$ ipython --no-banner

In [1]: import numpy as np

In [2]: np.set_printoptions(precision=1, suppress=True, linewidth=120, floatmode="fixed")

In [3]: F = np.array([[0.1, -4.0, -3.0],
   ...:     [-0.1, -4.0, -3.0],
   ...:     [0.0, -3.9, -2.9],
   ...:     [0.2, -4.1, -3.2],
   ...:     [-0.1, -4.1, -2.9],
   ...:     [0.0, -4.0, -3.0],
   ...:     [0.0, -3.8, -3.0],
   ...:     [-0.1, -3.9, -3.2],
   ...:     [-2.9, -5.9, 1.0],
   ...:     [-3.0, -6.1, 1.0],
   ...:     [-3.1, -6.1, 1.0],
   ...:     [-2.9, -6.1, 1.0],
   ...:     [-3.2, -5.9, 1.1],
   ...:     [-2.9, -5.9, 1.1],
   ...:     [-2.9, -5.8, 1.1],
   ...:     [-3.2, -6.0, 1.1]])

In [4]: print(F)
[[ 0.1 -4.0 -3.0]
 [-0.1 -4.0 -3.0]
 [ 0.0 -3.9 -2.9]
 [ 0.2 -4.1 -3.2]
 [-0.1 -4.1 -2.9]
 [ 0.0 -4.0 -3.0]
 [ 0.0 -3.8 -3.0]
 [-0.1 -3.9 -3.2]
 [-2.9 -5.9  1.0]
 [-3.0 -6.1  1.0]
 [-3.1 -6.1  1.0]
 [-2.9 -6.1  1.0]
 [-3.2 -5.9  1.1]
 [-2.9 -5.9  1.1]
 [-2.9 -5.8  1.1]
 [-3.2 -6.0  1.1]]

In [5]: U, sv, VT = np.linalg.svd(F)

In [6]: print(sv)
[21.6  9.9  0.4]

In [7]: M2 = U[:, :2] @ np.diag(sv[:2]) @ VT[:2]

In [8]: np.linalg.matrix_rank(F, rtol=0.05)
Out[8]: np.int64(2)

In [9]: round(np.abs(F - M2).max(), 1)
Out[9]: np.float64(0.2)

In [10]: Ac = F - F.mean(axis=0)

In [11]: V = np.linalg.svd(Ac)[2][:2]

In [12]: M2 = Ac - Ac @ V.T @ V

In [13]: print((Ac @ V.T).std(axis=0))
[2.7 0.1]

In [14]: print(np.round(np.cov(Ac @ V.T, rowvar=False), 1) + 0)
[[7.9 0.0]
 [0.0 0.0]]

In [15]: print(np.round(M2.std(axis=0), 1) + 0)
[0.1 0.0 0.1]

In [16]: print(np.linalg.cond(F) > 100)
False

In [17]: print(np.abs(np.linalg.svd(F)[2][-1]))
[0.8 0.3 0.4]

In [18]: [round(float(x), 1) for x in np.linalg.svd(F, compute_uv=False)[:3]]
Out[18]: [21.6, 9.9, 0.4]

In [19]: print(round(float(np.linalg.norm(F, 2) / np.linalg.norm(F)), 1))
0.9

In [20]: print(np.linalg.matrix_rank(F, rtol=0.1))
2

In [21]: A = np.load("sample0.npy")

In [22]: print(A)
[[ 0.5  0.3 -0.1]
 [ 0.9  0.8 -0.7]
 [ 3.1  5.9 -3.0]
 [ 0.1 -1.4  0.5]
 [ 4.3  7.2 -3.7]
 [ 0.8  1.9 -0.8]
 [-3.4 -6.3  3.1]
 [-1.5 -3.1  1.4]
 [-4.5 -8.0  4.2]
 [-1.0 -2.1  0.6]
 [-0.6 -0.6  0.2]
 [ 1.8  4.1 -2.2]
 [ 1.5  4.0 -2.4]
 [ 1.8  4.0 -2.0]
 [ 1.0  2.3 -0.8]
 [ 2.8  5.4 -2.7]
 [ 0.3 -0.5  0.5]
 [-0.8 -0.7  0.9]
 [ 4.3  8.5 -3.7]
 [-0.4 -1.2  0.1]
 [-1.5 -3.0  1.8]
 [-0.5 -1.3  0.6]
 [-1.6 -2.4  1.5]
 [-0.6 -1.0  0.5]
 [-0.2 -1.5  0.7]
 [-1.0 -1.3  0.6]
 [ 0.4  0.4  0.0]]

In [23]: Ac = A - A.mean(axis=0)

In [24]: V = np.linalg.svd(Ac)[2][:1]

In [25]: M2 = Ac - Ac @ V.T @ V

In [26]: np.round(np.linalg.norm(M2) / np.linalg.norm(Ac), 1)
Out[26]: np.float64(0.1)

In [27]: print(np.diag(V.T @ V))
[0.2 0.7 0.2]

In [28]: np.cov(Ac @ V.T, rowvar=False)
Out[28]: array(22.6)

In [29]: M2.std(axis=0)
Out[29]: array([0.3, 0.2, 0.2])

In [30]: C2 = np.cov(A, rowvar=False)

In [31]: np.argsort(-A.std(axis=0).round(6), kind="stable")
Out[31]: array([1, 0, 2])

In [32]: np.linalg.eigvalsh(C2)[::-1]
Out[32]: array([22.6,  0.1,  0.1])

In [33]: np.argwhere(np.triu(np.abs(np.corrcoef(A.T)) > 0.8, 1))
Out[33]: 
array([[0, 1],
       [0, 2],
       [1, 2]])

In [34]: M2 = np.c_[A[:, :2] @ np.array([[1, -2], [1, 0]]), np.array([0, 2, 3, -3, -5, 2, -1, -5, 3, 1, -3, 1, -2, -1, -5, 1, 1, -5, 4, -4, 3, 0, 0, -4, -5, 2, 4])]

In [35]: M2
Out[35]: 
array([[  0.8,  -1.0,   0.0],
       [  1.7,  -1.8,   2.0],
       [  9.0,  -6.2,   3.0],
       [ -1.3,  -0.2,  -3.0],
       [ 11.5,  -8.6,  -5.0],
       [  2.7,  -1.6,   2.0],
       [ -9.7,   6.8,  -1.0],
       [ -4.6,   3.0,  -5.0],
       [-12.5,   9.0,   3.0],
       [ -3.1,   2.0,   1.0],
       [ -1.2,   1.2,  -3.0],
       [  5.9,  -3.6,   1.0],
       [  5.5,  -3.0,  -2.0],
       [  5.8,  -3.6,  -1.0],
       [  3.3,  -2.0,  -5.0],
       [  8.2,  -5.6,   1.0],
       [ -0.2,  -0.6,   1.0],
       [ -1.5,   1.6,  -5.0],
       [ 12.8,  -8.6,   4.0],
       [ -1.6,   0.8,  -4.0],
       [ -4.5,   3.0,   3.0],
       [ -1.8,   1.0,   0.0],
       [ -4.0,   3.2,   0.0],
       [ -1.6,   1.2,  -4.0],
       [ -1.7,   0.4,  -5.0],
       [ -2.3,   2.0,   2.0],
       [  0.8,  -0.8,   4.0]])

In [36]: np.round(np.linalg.norm(M2 - A @ np.linalg.lstsq(A, M2)[0], axis=0), 1) + 0
Out[36]: array([ 0.0,  0.0, 15.6])

In [37]: np.round(np.linalg.lstsq(A, M2[:, 0])[0], 1) + 0
Out[37]: array([1.0, 1.0, 0.0])

In [38]: idx = A[:, 0] > np.median(A[:, 0])

In [39]: f = A[idx].mean(axis=0) - A[~idx].mean(axis=0)

In [40]: np.round((((A - A.mean(axis=0)) @ f > 0) == idx).mean(), 1)
Out[40]: np.float64(1.0)

In [41]: print(idx.astype(int))
[1 1 1 0 1 1 0 0 0 0 0 1 1 1 1 1 1 0 1 0 0 0 0 0 0 0 1]

In [42]: rng = np.random.default_rng(35)

In [43]: arr = np.eye(4, dtype=int)[rng.permutation(4)]

In [44]: arr
Out[44]: 
array([[0, 1, 0, 0],
       [0, 0, 1, 0],
       [0, 0, 0, 1],
       [1, 0, 0, 0]])

In [45]: np.round(np.linalg.eigvals(arr).sum().real, 1)
Out[45]: np.float64(0.0)

In [46]: print(np.kron(np.eye(2, dtype=int), arr))
[[0 1 0 0 0 0 0 0]
 [0 0 1 0 0 0 0 0]
 [0 0 0 1 0 0 0 0]
 [1 0 0 0 0 0 0 0]
 [0 0 0 0 0 1 0 0]
 [0 0 0 0 0 0 1 0]
 [0 0 0 0 0 0 0 1]
 [0 0 0 0 1 0 0 0]]

In [47]: np.round(np.linalg.det(arr[::-1]), 1)
Out[47]: np.float64(-1.0)

In [48]: np.einsum("ii->", arr)
Out[48]: np.int64(0)

In [49]: np.einsum("ij,ji->", arr, arr)
Out[49]: np.int64(0)

In [50]: np.round(np.linalg.det(arr.T), 1)
Out[50]: np.float64(-1.0)
